$ python -q
>>> import numpy as np
>>> np.set_printoptions(precision=2, suppress=True, linewidth=120, legacy="1.25")
>>> def rnd(a):
...     return np.round(a, 2) + 0
... 
>>> rng = np.random.default_rng(67)
>>> M = np.triu(rng.random((4, 4)) < 0.6, 1).astype(int)
>>> M = M + M.T
>>> print(M)
[[0 1 1 1]
 [1 0 1 1]
 [1 1 0 1]
 [1 1 1 0]]
>>> # equal to its transpose
>>> out = np.linalg.inv(M)
>>> print(rnd(M @ out))
[[1. 0. 0. 0.]
 [0. 1. 0. 0.]
 [0. 0. 1. 0.]
 [0. 0. 0. 1.]]
>>> print((np.abs(out) > 1e-9).astype(int))
[[1 1 1 1]
 [1 1 1 1]
 [1 1 1 1]
 [1 1 1 1]]
>>> print(rnd(np.linalg.inv(out)))
[[0. 1. 1. 1.]
 [1. 0. 1. 1.]
 [1. 1. 0. 1.]
 [1. 1. 1. 0.]]
>>> hat = np.triu(np.array([[0, 0, 3, 0], [2, 0, 2, 2], [0, 1, 1, 1], [3, 3, 1, 0]]), 1) + np.eye(4)
>>> out = hat @ M @ np.linalg.inv(hat)
>>> print(np.linalg.matrix_rank(out))
4
>>> print(rnd(np.linalg.det(out)))
-3.0
>>> print(rnd(np.poly(out)))
[ 1.  0. -6. -8. -3.]
>>> w, V = np.linalg.eigh(M)
>>> print(rnd(np.abs(V[:, -1])))
[0.5 0.5 0.5 0.5]
>>> print(rnd(np.linalg.eigvalsh(M + 5 * np.eye(4))))
[4. 4. 4. 8.]
>>> print(np.unique(w.round(6) + 0, return_counts=True)[1])
[3 1]
>>> print(rnd(V.T @ M @ V))
[[-1.  0.  0.  0.]
 [ 0. -1.  0.  0.]
 [ 0.  0. -1.  0.]
 [ 0.  0.  0.  3.]]
>>> print((w > 1e-8).sum(), (w < -1e-8).sum())
1 3
>>> print(rnd(V.T @ V))
[[1. 0. 0. 0.]
 [0. 1. 0. 0.]
 [0. 0. 1. 0.]
 [0. 0. 0. 1.]]
